% ipython --no-banner

In [1]: import numpy as np

In [2]: np.set_printoptions(precision=3, suppress=True, linewidth=160, floatmode="fixed")

In [3]: data = np.loadtxt("out15.csv", delimiter=",")

In [4]: data
Out[4]: 
array([[ 24.000,  16.000,  24.000,  24.000, -16.000, -24.000, -16.000,  32.000],
       [  9.000,   6.000,   9.000,   9.000,  -6.000,  -9.000,  -6.000,  12.000],
       [ -3.000,  -2.000,  -3.000,  -3.000,   2.000,   3.000,   2.000,  -4.000],
       [ 21.000,  14.000,  21.000,  21.000, -14.000, -21.000, -14.000,  28.000],
       [-21.000, -14.000, -21.000, -21.000,  14.000,  21.000,  14.000, -28.000],
       [  3.000,   2.000,   3.000,   3.000,  -2.000,  -3.000,  -2.000,   4.000],
       [ -9.000,  -6.000,  -9.000,  -9.000,   6.000,   9.000,   6.000, -12.000]])

In [5]: # columns 0 and 2 are equal

In [6]: data.shape
Out[6]: (7, 8)

In [7]: np.linalg.svd(data, compute_uv=False)
Out[7]: array([107.926,   0.000,   0.000,   0.000,   0.000,   0.000,   0.000])

In [8]: data.sum(axis=0)
Out[8]: array([ 24.000,  16.000,  24.000,  24.000, -16.000, -24.000, -16.000,  32.000])

In [9]: np.round(np.linalg.norm(data), 3)
Out[9]: np.float64(107.926)

In [10]: out = np.array([[-2, 4, 5, -2, 0, -2, -5, 1, 3, 1, 3],
    ...:     [0, 5, -2, -4, 1, -2, -5, 3, 3, -1, -2],
    ...:     [2, 1, 3, -5, -3, 1, 3, -5, -4, 4, -5],
    ...:     [2, 1, 0, 1, 0, 4, 2, 0, -1, -5, 5],
    ...:     [-3, 1, -3, 4, 2, -3, 3, -5, 3, -1, -4],
    ...:     [4, 0, 3, 3, -4, 2, 3, 5, 3, -4, -3],
    ...:     [-2, 0, 0, 5, -1, 4, 3, -3, 5, -1, 4],
    ...:     [0, 3, 1, -2, 3, 0, 5, -3, -5, 4, 3],
    ...:     [-2, 4, 1, -1, -3, -3, 5, 0, -1, -2, -3],
    ...:     [0, 4, -3, 5, 3, 3, 5, 2, 1, 4, 5],
    ...:     [-2, -3, -1, 1, -3, -1, -4, -4, -4, -5, 0]])

In [11]: arr = out - out.T

In [12]: arr
Out[12]: 
array([[  0,   4,   3,  -4,   3,  -6,  -3,   1,   5,   1,   5],
       [ -4,   0,  -3,  -5,   0,  -2,  -5,   0,  -1,  -5,   1],
       [ -3,   3,   0,  -5,   0,  -2,   3,  -6,  -5,   7,  -4],
       [  4,   5,   5,   0,  -4,   1,  -3,   2,   0, -10,   4],
       [ -3,   0,   0,   4,   0,   1,   4,  -8,   6,  -4,  -1],
       [  6,   2,   2,  -1,  -1,   0,  -1,   5,   6,  -7,  -2],
       [  3,   5,  -3,   3,  -4,   1,   0,  -8,   0,  -6,   8],
       [ -1,   0,   6,  -2,   8,  -5,   8,   0,  -5,   2,   7],
       [ -5,   1,   5,   0,  -6,  -6,   0,   5,   0,  -3,   1],
       [ -1,   5,  -7,  10,   4,   7,   6,  -2,   3,   0,  10],
       [ -5,  -1,   4,  -4,   1,   2,  -8,  -7,  -1, -10,   0]])

In [13]: # skew, so no eigenvalue has a real part

In [14]: x = np.array([1, 1, 1, 2, 1, 0, 1, 0, 1, 1, 1])

In [15]: x @ arr @ x
Out[15]: np.int64(0)

In [16]: q = np.linalg.solve(np.eye(11) - arr, np.eye(11) + arr)

In [17]: round(float(np.linalg.det(q)), 3)
Out[17]: 1.0

In [18]: E = np.loadtxt("data.csv", delimiter=",")

In [19]: E
Out[19]: 
array([[15.000,  2.000,  0.000,  4.000,  3.000,  3.000,  1.000,  3.000,  4.000,  0.000,  3.000,  5.000,  4.000,  3.000],
       [15.000,  5.000,  0.000,  2.000,  0.000,  5.000,  2.000,  2.000,  3.000,  4.000,  3.000,  2.000,  4.000,  3.000],
       [25.000,  5.000,  3.000,  0.000,  0.000,  2.000,  4.000,  1.000,  5.000,  0.000,  5.000,  2.000,  5.000,  4.000],
       [25.000,  4.000,  4.000,  1.000,  2.000,  5.000,  3.000,  3.000,  4.000,  3.000,  5.000,  4.000,  3.000,  3.000],
       [15.000,  1.000,  4.000,  4.000,  5.000,  2.000,  5.000,  0.000,  4.000,  3.000,  3.000,  0.000,  2.000,  3.000],
       [15.000,  2.000,  0.000,  3.000,  1.000,  4.000,  4.000,  5.000,  1.000,  5.000,  3.000,  0.000,  1.000,  1.000],
       [ 0.000,  1.000,  4.000,  3.000,  2.000,  5.000,  0.000,  1.000,  4.000,  1.000,  0.000,  1.000,  3.000,  4.000],
       [ 0.000,  4.000,  3.000,  4.000,  5.000,  1.000,  1.000,  5.000,  3.000,  0.000,  0.000,  4.000,  2.000,  5.000],
       [ 0.000,  4.000,  2.000,  3.000,  2.000,  0.000,  3.000,  2.000,  5.000,  2.000,  0.000,  0.000,  4.000,  1.000]])

In [20]: # column 0 dominates

In [21]: x = np.array([-3, 1, 3, 3, 3, 1, -1, 2, 1, 3, -3, 2, 1, 3])

In [22]: a = np.maximum(E @ x, 0)

In [23]: np.tanh(E @ x)
Out[23]: array([ 0.999, -0.999, -1.000, -1.000,  1.000, -1.000,  1.000,  1.000,  1.000])

In [24]: np.maximum(E @ (3 * x), 0)
Out[24]: array([ 12.000,   0.000,   0.000,   0.000,  21.000,   0.000, 177.000, 234.000, 132.000])

In [25]: E.T @ a
Out[25]: array([165.000, 562.000, 586.000, 665.000, 643.000, 399.000, 249.000, 549.000, 734.000, 168.000,  33.000, 391.000, 539.000, 703.000])

In [26]: a
Out[26]: array([ 4.000,  0.000,  0.000,  0.000,  7.000,  0.000, 59.000, 78.000, 44.000])

In [27]: np.unravel_index(np.abs(E).argmax(), E.shape)
Out[27]: (np.int64(2), np.int64(0))

In [28]: E - E[0]
Out[28]: 
array([[  0.000,   0.000,   0.000,   0.000,   0.000,   0.000,   0.000,   0.000,   0.000,   0.000,   0.000,   0.000,   0.000,   0.000],
       [  0.000,   3.000,   0.000,  -2.000,  -3.000,   2.000,   1.000,  -1.000,  -1.000,   4.000,   0.000,  -3.000,   0.000,   0.000],
       [ 10.000,   3.000,   3.000,  -4.000,  -3.000,  -1.000,   3.000,  -2.000,   1.000,   0.000,   2.000,  -3.000,   1.000,   1.000],
       [ 10.000,   2.000,   4.000,  -3.000,  -1.000,   2.000,   2.000,   0.000,   0.000,   3.000,   2.000,  -1.000,  -1.000,   0.000],
       [  0.000,  -1.000,   4.000,   0.000,   2.000,  -1.000,   4.000,  -3.000,   0.000,   3.000,   0.000,  -5.000,  -2.000,   0.000],
       [  0.000,   0.000,   0.000,  -1.000,  -2.000,   1.000,   3.000,   2.000,  -3.000,   5.000,   0.000,  -5.000,  -3.000,  -2.000],
       [-15.000,  -1.000,   4.000,  -1.000,  -1.000,   2.000,  -1.000,  -2.000,   0.000,   1.000,  -3.000,  -4.000,  -1.000,   1.000],
       [-15.000,   2.000,   3.000,   0.000,   2.000,  -2.000,   0.000,   2.000,  -1.000,   0.000,  -3.000,  -1.000,  -2.000,   2.000],
       [-15.000,   2.000,   2.000,  -1.000,  -1.000,  -3.000,   2.000,  -1.000,   1.000,   2.000,  -3.000,  -5.000,   0.000,  -2.000]])

In [29]: E.sum(axis=0)
Out[29]: array([110.000,  28.000,  20.000,  24.000,  20.000,  27.000,  23.000,  22.000,  33.000,  18.000,  22.000,  18.000,  28.000,  27.000])

In [30]: np.count_nonzero(E)
Out[30]: np.int64(105)

In [31]: round(float(np.linalg.norm(E)), 3)
Out[31]: 57.376

In [32]: np.abs(E).max()
Out[32]: np.float64(25.0)
